>>> import numpy as np
>>> np.set_printoptions(precision=2, suppress=True, linewidth=100, floatmode="fixed")
>>> feats = np.loadtxt("sample17.csv", delimiter=",")
>>> feats.round(2) + 0
array([[ 0.90, -0.01, -0.13, -0.17, -0.10, -0.22, -0.01, -0.08, -0.17, -0.10, -0.10, -0.15, -0.10],
       [-0.01,  1.00, -0.01, -0.02, -0.01, -0.02,  0.00, -0.01, -0.02, -0.01, -0.01, -0.02, -0.01],
       [-0.13, -0.01,  0.84, -0.21, -0.13, -0.27, -0.01, -0.10, -0.21, -0.13, -0.13, -0.18, -0.13],
       [-0.17, -0.02, -0.21,  0.71, -0.17, -0.37, -0.02, -0.13, -0.29, -0.17, -0.17, -0.25, -0.17],
       [-0.10, -0.01, -0.13, -0.17,  0.90, -0.22, -0.01, -0.08, -0.17, -0.10, -0.10, -0.15, -0.10],
       [-0.22, -0.02, -0.27, -0.37, -0.22,  0.54, -0.02, -0.17, -0.37, -0.22, -0.22, -0.32, -0.22],
       [-0.01,  0.00, -0.01, -0.02, -0.01, -0.02,  1.00, -0.01, -0.02, -0.01, -0.01, -0.02, -0.01],
       [-0.08, -0.01, -0.10, -0.13, -0.08, -0.17, -0.01,  0.94, -0.13, -0.08, -0.08, -0.12, -0.08],
       [-0.17, -0.02, -0.21, -0.29, -0.17, -0.37, -0.02, -0.13,  0.71, -0.17, -0.17, -0.25, -0.17],
       [-0.10, -0.01, -0.13, -0.17, -0.10, -0.22, -0.01, -0.08, -0.17,  0.90, -0.10, -0.15, -0.10],
       [-0.10, -0.01, -0.13, -0.17, -0.10, -0.22, -0.01, -0.08, -0.17, -0.10,  0.90, -0.15, -0.10],
       [-0.15, -0.02, -0.18, -0.25, -0.15, -0.32, -0.02, -0.12, -0.25, -0.15, -0.15,  0.78, -0.15],
       [-0.10, -0.01, -0.13, -0.17, -0.10, -0.22, -0.01, -0.08, -0.17, -0.10, -0.10, -0.15,  0.90]])
>>> vec = np.array([0, 4, 3, 0, -4, 4, 0, 2, 3, -4, -3, 0, -5])
>>> h1 = np.maximum(feats @ vec, 0)
>>> np.flatnonzero(h1 > 1e-9)
array([1, 2, 5, 7, 8])
>>> feats.T @ h1
array([-1.67,  3.78,  0.56, -2.79, -1.67, -0.22, -0.19,  0.45, -0.33, -1.67, -1.67, -2.42, -1.67])
>>> vec = np.array([-1, -8, -2, -5, -4, 3, -5, 4, 0, -3, -1, 0, 9])
>>> rhs = feats @ vec
>>> rhs
array([-0.71, -7.97, -1.65, -4.52, -3.71,  3.61, -4.97,  4.22,  0.48, -2.71, -0.71,  0.42,  9.29])
>>> np.round(np.linalg.solve(feats, 4 * rhs), 2) + 0
array([ -4.00, -32.00,  -8.00, -20.00, -16.00,  12.00, -20.00,  16.00,   0.00, -12.00,  -4.00,
         0.00,  36.00])
>>> vec = np.array([2, -2, -3, -2, 1, 2, 0, 3, -3, -2, -3, -2, 1])
>>> np.round(np.linalg.det(feats), 2)
np.float64(-1.0)
>>> 13 - np.linalg.matrix_rank(feats - np.eye(13), tol=1e-8)
np.int64(12)
>>> feats.shape
(13, 13)
>>> np.unravel_index(np.abs(feats).argmax(), feats.shape)
(np.int64(1), np.int64(1))
>>> feats.mean(axis=0)
array([-0.04,  0.06, -0.06, -0.11, -0.04, -0.16,  0.06, -0.01, -0.11, -0.04, -0.04, -0.09, -0.04])
>>> F = np.load("arr.npy")
>>> F
array([[-1.00,  0.20,  1.80, -0.50,  0.60,  0.20],
       [-2.30,  1.00,  0.70,  1.70, -0.40, -0.60],
       [ 1.30,  1.90, -0.60,  1.00,  0.70, -0.90],
       [-0.70, -0.20, -0.10, -0.50, -0.50, -0.90],
       [ 0.70, -0.20,  0.70,  0.30, -0.60,  2.10],
       [-1.90,  0.10, -1.30,  0.70, -1.20,  0.30],
       [ 1.40, -0.90,  0.60,  1.30, -0.40,  1.20],
       [-0.10, -0.50, -0.60, -0.10, -0.90, -0.30],
       [ 0.80, -0.80, -2.10, -0.30, -0.30, -1.30],
       [ 1.10,  0.90, -0.10, -0.70, -0.20, -1.20],
       [ 1.00,  1.10,  0.80, -0.70, -1.40,  0.60],
       [ 0.20, -0.40,  0.70, -1.70, -1.00,  1.00],
       [-1.30,  0.80,  0.40,  0.10, -0.30, -0.10],
       [-0.80, -1.20,  1.20,  1.30, -1.00, -0.10],
       [ 1.20, -0.60, -1.90, -0.10,  1.00,  1.00],
       [-0.30, -0.60,  0.50, -2.20, -0.50, -1.40]])
>>> np.round(feats[11] @ feats[5], 2)
np.float64(0.0)
>>> np.round(np.linalg.norm(feats, 2), 2)
np.float64(1.0)
>>> np.round(np.linalg.norm(feats, 1), 2), round(float(np.linalg.norm(feats, np.inf)), 2)
(np.float64(3.17), 3.17)
>>> round(float(np.linalg.norm(feats[11] - feats[5])), 2)
1.41
>>> np.linalg.norm(feats, axis=1)
array([1.00, 1.00, 1.00, 1.00, 1.00, 1.00, 1.00, 1.00, 1.00, 1.00, 1.00, 1.00, 1.00])
